$ python -q
>>> import numpy as np
>>> np.set_printoptions(precision=3, suppress=True, linewidth=160, legacy="1.25")
>>> rd = lambda a: np.round(a, 3) + 0
>>> K = np.load("test12.npy")
>>> rd(K)
array([[ -2.147,   0.857,  19.192,  -5.132],
       [ 15.487, -11.257,  -0.992,  -5.696],
       [  9.083,  -7.15 ,  14.254,  -7.951],
       [-12.513,   9.479,  -9.601,   7.835],
       [  6.71 ,  -4.224, -18.11 ,   3.027],
       [-10.386,   8.046, -12.783,   7.999],
       [  7.35 ,  -5.944,  15.822,  -7.766],
       [-13.788,   9.663,  10.597,   2.052],
       [ 12.971,  -9.781,   8.727,  -7.741],
       [-13.57 ,   9.487,  11.069,   1.821],
       [ -1.102,   0.095,  19.187,  -5.535]])
>>> Xs = K - K.mean(axis=0)
>>> vecs = np.linalg.svd(Xs)[2][:2]
>>> B = Xs - Xs @ vecs.T @ vecs
>>> print(rd(B.std(axis=0)))
[0. 0. 0. 0.]
>>> cov = np.cov(K, rowvar=False)
>>> print(rd(cov))
[[123.382 -90.44   12.623 -51.757]
 [-90.44   66.535 -15.801  39.974]
 [ 12.623 -15.801 178.639 -60.409]
 [-51.757  39.974 -60.409  38.839]]
>>> np.argwhere(np.triu(np.abs(np.corrcoef(K.T)) > 0.8, 1))
array([[0, 1]])
>>> np.argsort(-K.std(axis=0).round(6), kind="stable")
array([2, 0, 1, 3])
>>> rd(np.polyfit(K[:, 3], K[:, 1], 1))
array([1.029, 1.533])
>>> print(rd(np.corrcoef(K.T)))
[[ 1.    -0.998  0.085 -0.748]
 [-0.998  1.    -0.145  0.786]
 [ 0.085 -0.145  1.    -0.725]
 [-0.748  0.786 -0.725  1.   ]]
>>> rd(K.std(axis=0))
array([10.591,  7.777, 12.744,  5.942])
>>> B = K / np.linalg.norm(K, axis=1, keepdims=True)
>>> cov = B @ B.T
>>> print(np.argwhere(np.triu(np.abs(cov) > 0.95, 1)))
[[ 0  4]
 [ 0 10]
 [ 2  3]
 [ 2  5]
 [ 2  6]
 [ 3  5]
 [ 3  8]
 [ 5  6]
 [ 5  8]
 [ 7  9]]
>>> rd(np.linalg.norm(B, axis=1))
array([1., 1., 1., 1., 1., 1., 1., 1., 1., 1., 1.])
>>> print((cov - 2 * np.eye(11)).round(6).argmax(axis=1))
[10  8  6  5  1  3  2  9  2  7  0]
>>> rd(np.degrees(np.arccos(np.clip(cov[3, 5], -1, 1))))
11.74
>>> data = np.diag(np.array([-3, -5, 2, 5, 4]))
>>> data
array([[-3,  0,  0,  0,  0],
       [ 0, -5,  0,  0,  0],
       [ 0,  0,  2,  0,  0],
       [ 0,  0,  0,  5,  0],
       [ 0,  0,  0,  0,  4]])
>>> vals, vecs = np.linalg.eigh(data)
>>> vec = np.array([0, 3, -2, -2, -3])
>>> print((np.sign(vecs[:, -1].round(6)) == np.sign(vecs[0, -1].round(6))).astype(int))
[1 1 1 0 1]
>>> rd(vec @ data @ vec / (vec @ vec)), vals[0], vals[-1]
(0.731, -5.0, 5.0)
>>> print(vecs * np.maximum(vals, 0) @ vecs.T)
[[0. 0. 0. 0. 0.]
 [0. 0. 0. 0. 0.]
 [0. 0. 2. 0. 0.]
 [0. 0. 0. 5. 0.]
 [0. 0. 0. 0. 4.]]
>>> X = np.array([[-2, -2, 1, 2], [0, -1, 2, 2], [0, 0, 2, -1], [0, 0, 0, 0]])
>>> print(X)
[[-2 -2  1  2]
 [ 0 -1  2  2]
 [ 0  0  2 -1]
 [ 0  0  0  0]]
>>> dist = np.linalg.norm(K[:, None] - K[None], axis=-1)
>>> np.unravel_index(dist.round(6).argmax(), dist.shape)
(3, 8)
>>> rd(np.linalg.norm(K, axis=1))
array([20., 20., 20., 20., 20., 20., 20., 20., 20., 20., 20.])
>>> rd(np.linalg.norm(K - K.mean(axis=0), axis=1))
array([14.591, 20.644, 16.077, 23.474, 25.094, 24.193, 15.565, 17.944, 17.826, 17.788, 14.559])
>>> rd(dist[:5, :5])
array([[ 0.   , 29.418, 14.918, 34.336, 39.525],
       [29.418,  0.   , 17.187, 38.356, 22.263],
       [14.918, 17.187,  0.   , 39.511, 34.382],
       [34.336, 38.356, 39.511,  0.   , 25.551],
       [39.525, 22.263, 34.382, 25.551,  0.   ]])
>>> dist.shape
(11, 11)
>>> (dist + 1e9 * np.eye(11)).round(6).argmin(axis=1)
array([10,  8,  6,  5,  1,  3,  2,  9,  2,  7,  0])
>>> dist.mean(axis=1).argmax()
4
>>> hat = np.triu(np.array([[-3, 0, -1, -1], [1, 0, -2, 5], [2, 0, -2, -4], [-3, -1, -5, 1]]), 1) + np.eye(4)
>>> B = hat @ X @ np.linalg.inv(hat)
>>> np.trace(B), np.trace(X)
(-1.0, -1)
>>> rd(np.linalg.det(B))
0.0
>>> np.linalg.matrix_rank(B)
3
>>> hat @ X - X @ hat
array([[ 0.,  0., -8., 13.],
       [ 0.,  0., -6., 15.],
       [ 0.,  0.,  0.,  8.],
       [ 0.,  0.,  0.,  0.]])
>>> print(B)
[[ -2.  -2.  -7. -17.]
 [  0.  -1.  -4.  -7.]
 [  0.   0.   2.   7.]
 [  0.   0.   0.   0.]]
>>> rng = np.random.default_rng(64)
>>> B = X + rng.integers(-2, 3, (4, 3)) @ rng.integers(-2, 3, (3, 4))
>>> B
array([[ 2, -6,  3, -2],
       [-2,  1,  1,  4],
       [-2, -2, -1, -1],
       [ 4,  0,  4, -2]])
>>> np.linalg.matrix_rank(B - X, tol=1e-8)
2
>>> print(rd(np.linalg.svd(B - X, compute_uv=False)))
[9.638 5.01  0.    0.   ]
>>> B - X
array([[ 4, -4,  2, -4],
       [-2,  2, -1,  2],
       [-2, -2, -3,  0],
       [ 4,  0,  4, -2]])
>>> Q = data.astype(float).copy()
>>> for j in range(5):
...     Q[:, j] -= Q[:, :j] @ (Q[:, :j].T @ Q[:, j])
...     Q[:, j] /= np.linalg.norm(Q[:, j])
... 
>>> print(Q.T @ data)
[[3. 0. 0. 0. 0.]
 [0. 5. 0. 0. 0.]
 [0. 0. 2. 0. 0.]
 [0. 0. 0. 5. 0.]
 [0. 0. 0. 0. 4.]]
>>> rd(np.abs(np.linalg.eigvals(X)).max())
2.0
>>> X @ X
array([[ 4,  6, -4, -9],
       [ 0,  1,  2, -4],
       [ 0,  0,  4, -2],
       [ 0,  0,  0,  0]])
>>> np.allclose(X @ X.T, X.T @ X)
False
>>> mat = np.load("arr.npy")
>>> mat
array([[3., 4., 0., 0.],
       [4., 3., 4., 0.],
       [0., 4., 3., 4.],
       [0., 0., 4., 2.]])
>>> B = mat + rng.integers(-2, 3, (4, 3)) @ rng.integers(-2, 3, (3, 4))
>>> B
array([[ 2.,  4.,  0.,  3.],
       [ 4.,  5.,  5., -5.],
       [ 1.,  5.,  3.,  2.],
       [ 1.,  2.,  4.,  1.]])
>>> np.abs(B - mat).sum(axis=1)
array([4., 8., 4., 4.])
>>> print(np.linalg.matrix_rank(B - mat, tol=1e-8))
3
>>> rd(np.linalg.svd(B - mat, compute_uv=False))
array([6.797, 1.923, 1.451, 0.   ])
>>> A = np.loadtxt("block14.csv", delimiter=",")
>>> rd(A)
array([[-0.241, -0.832,  0.5  ],
       [ 0.963, -0.141,  0.229],
       [-0.12 ,  0.537,  0.835]])
>>> # orthonormal columns
>>> rd(A[:, 2] @ A[:, 1])
0.0
>>> rd(np.linalg.pinv(A))
array([[-0.241,  0.963, -0.12 ],
       [-0.832, -0.141,  0.537],
       [ 0.5  ,  0.229,  0.835]])
>>> m1 = np.abs(np.array([[4, -4, 3, -2, -2],
...     [2, 1, 3, 1, -1],
...     [2, 2, -5, -5, 0],
...     [1, -1, -3, -3, -2],
...     [3, -2, -5, 4, 4]])) + np.eye(5)
>>> m1 = m1 / m1.sum(axis=1, keepdims=True)
>>> rd(m1)
array([[0.312, 0.25 , 0.188, 0.125, 0.125],
       [0.222, 0.222, 0.333, 0.111, 0.111],
       [0.133, 0.133, 0.4  , 0.333, 0.   ],
       [0.091, 0.091, 0.273, 0.364, 0.182],
       [0.158, 0.105, 0.263, 0.211, 0.263]])
>>> hat = np.triu(np.array([[0, 1, 2, 1, 2],
...     [-1, -1, 0, -1, -1],
...     [1, 0, -2, 2, 1],
...     [2, 2, 0, 0, 1],
...     [2, -1, 1, -1, -1]]), 1) + np.eye(5)
>>> B = hat @ m1 @ np.linalg.inv(hat)
>>> rd(np.poly(B))
array([ 1.   , -1.562,  0.658, -0.102,  0.006,  0.   ])
>>> np.linalg.matrix_rank(B)
5
>>> rd(np.linalg.det(B))
0.0
>>> print(rd(np.trace(B)), rd(np.trace(m1)))
1.562 1.562
>>> vec = np.array([2, 2, 0, 0, 0])
>>> target = m1 @ vec
>>> coef, lr = np.zeros(5), 1 / np.linalg.norm(m1, 2) ** 2
>>> for i in range(8):
...     coef -= lr * m1.T @ (m1 @ coef - target)
...     if i % 2 == 0: print(i, round(np.linalg.norm(m1 @ coef - target), 3))
... 
0 0.629
2 0.522
4 0.435
6 0.364
>>> rd(coef)
array([1.281, 1.075, 0.715, 0.057, 0.383])
>>> rd(np.linalg.cond(m1))
40.439
>>> W0 = np.load("data.npy")
>>> W0
array([[0, 0, 0, 1, 0],
       [0, 0, 0, 0, 0],
       [0, 0, 0, 1, 1],
       [1, 0, 1, 0, 1],
       [0, 0, 1, 1, 0]])
>>> # null space of dimension 1
>>> np.kron(np.eye(2, dtype=int), W0)
array([[0, 0, 0, 1, 0, 0, 0, 0, 0, 0],
       [0, 0, 0, 0, 0, 0, 0, 0, 0, 0],
       [0, 0, 0, 1, 1, 0, 0, 0, 0, 0],
       [1, 0, 1, 0, 1, 0, 0, 0, 0, 0],
       [0, 0, 1, 1, 0, 0, 0, 0, 0, 0],
       [0, 0, 0, 0, 0, 0, 0, 0, 1, 0],
       [0, 0, 0, 0, 0, 0, 0, 0, 0, 0],
       [0, 0, 0, 0, 0, 0, 0, 0, 1, 1],
       [0, 0, 0, 0, 0, 1, 0, 1, 0, 1],
       [0, 0, 0, 0, 0, 0, 0, 1, 1, 0]])
>>> rd(np.poly(W0))
array([ 1.,  0., -4., -2.,  1.,  0.])
>>> np.all(np.linalg.eigvalsh(W0) > 0)
False
>>> [round(float(np.linalg.det(W0[:i, :i])), 2) + 0 for i in range(1, 6)]
[0.0, 0.0, 0.0, 0.0, 0.0]
>>> B = np.array([[4, 3, 4], [0, 2, 3]])
>>> Z = np.kron(B, W0)
>>> print(Z.shape)
(10, 15)
>>> rd(np.linalg.norm(Z, 2)), rd(np.linalg.norm(B, 2) * np.linalg.norm(W0, 2))
(15.315, 15.315)
>>> vals, vecs = np.linalg.eigh(W0)
>>> vec = np.array([3, -1, -3, -1, 2])
>>> rd(vec @ W0 @ vec / (vec @ vec)), rd(vals[0]), rd(vals[-1])
(-0.667, -1.481, 2.17)
>>> rd(vecs * np.maximum(vals, 0) @ vecs.T)
array([[0.379, 0.   , 0.226, 0.438, 0.226],
       [0.   , 0.   , 0.   , 0.   , 0.   ],
       [0.226, 0.   , 0.635, 0.665, 0.635],
       [0.438, 0.   , 0.665, 0.832, 0.665],
       [0.226, 0.   , 0.635, 0.665, 0.635]])
>>> rd(vecs * np.abs(vals) @ vecs.T)
array([[ 0.758,  0.   ,  0.453, -0.123,  0.453],
       [ 0.   ,  0.   ,  0.   ,  0.   ,  0.   ],
       [ 0.453,  0.   ,  1.27 ,  0.33 ,  0.27 ],
       [-0.123,  0.   ,  0.33 ,  1.664,  0.33 ],
       [ 0.453,  0.   ,  0.27 ,  0.33 ,  1.27 ]])
>>> vec @ W0 @ vec
-16
>>> M = np.load("a.npy")
>>> M
array([[-39.135,   5.435,   0.078],
       [-19.323,   7.943,   1.929],
       [ -4.466,  -1.37 ,  11.692],
       [  3.45 ,   9.134,  -1.855],
       [ 28.932,  -7.48 ,  -2.85 ],
       [ -0.742,  15.531,   2.055],
       [ 12.153, -19.782,   2.025],
       [ 18.409,  -6.516,  -4.087],
       [  5.467,  -7.028,  -6.885],
       [-11.899,  -4.757,  -7.746],
       [-12.501,  -8.544,  -1.938],
       [ -4.558,   8.675,   7.045],
       [ 15.062,  15.27 ,  -3.111],
       [  3.403, -11.866,  -2.81 ],
       [ 23.976,  10.334,  -7.297],
       [-33.603,  -5.794,   1.908],
       [ -5.556,  18.207,   2.434],
       [ -2.108,  -1.362,   8.141],
       [ 15.854,  -0.012,   6.313],
       [ -9.712,   9.688,   8.622],
       [  7.251, -20.155,  -4.192],
       [  6.437,   6.452,  -2.662],
       [  7.563,  -2.44 , -10.873],
       [ 31.362,  15.475,   6.144],
       [ -8.015,  -7.88 ,   1.782],
       [-21.788,  -9.828,  -7.121],
       [-21.235,  -0.02 ,   6.695],
       [ 11.208,   3.38 ,   8.208],
       [-18.507,  15.695,  -1.57 ]])
>>> Q, r_ = np.linalg.qr(M)
>>> rd(Q @ r_)
array([[-39.135,   5.435,   0.078],
       [-19.323,   7.943,   1.929],
       [ -4.466,  -1.37 ,  11.692],
       [  3.45 ,   9.134,  -1.855],
       [ 28.932,  -7.48 ,  -2.85 ],
       [ -0.742,  15.531,   2.055],
       [ 12.153, -19.782,   2.025],
       [ 18.409,  -6.516,  -4.087],
       [  5.467,  -7.028,  -6.885],
       [-11.899,  -4.757,  -7.746],
       [-12.501,  -8.544,  -1.938],
       [ -4.558,   8.675,   7.045],
       [ 15.062,  15.27 ,  -3.111],
       [  3.403, -11.866,  -2.81 ],
       [ 23.976,  10.334,  -7.297],
       [-33.603,  -5.794,   1.908],
       [ -5.556,  18.207,   2.434],
       [ -2.108,  -1.362,   8.141],
       [ 15.854,  -0.012,   6.313],
       [ -9.712,   9.688,   8.622],
       [  7.251, -20.155,  -4.192],
       [  6.437,   6.452,  -2.662],
       [  7.563,  -2.44 , -10.873],
       [ 31.362,  15.475,   6.144],
       [ -8.015,  -7.88 ,   1.782],
       [-21.788,  -9.828,  -7.121],
       [-21.235,  -0.02 ,   6.695],
       [ 11.208,   3.38 ,   8.208],
       [-18.507,  15.695,  -1.57 ]])
>>> Q.shape, r_.shape
((29, 3), (3, 3))
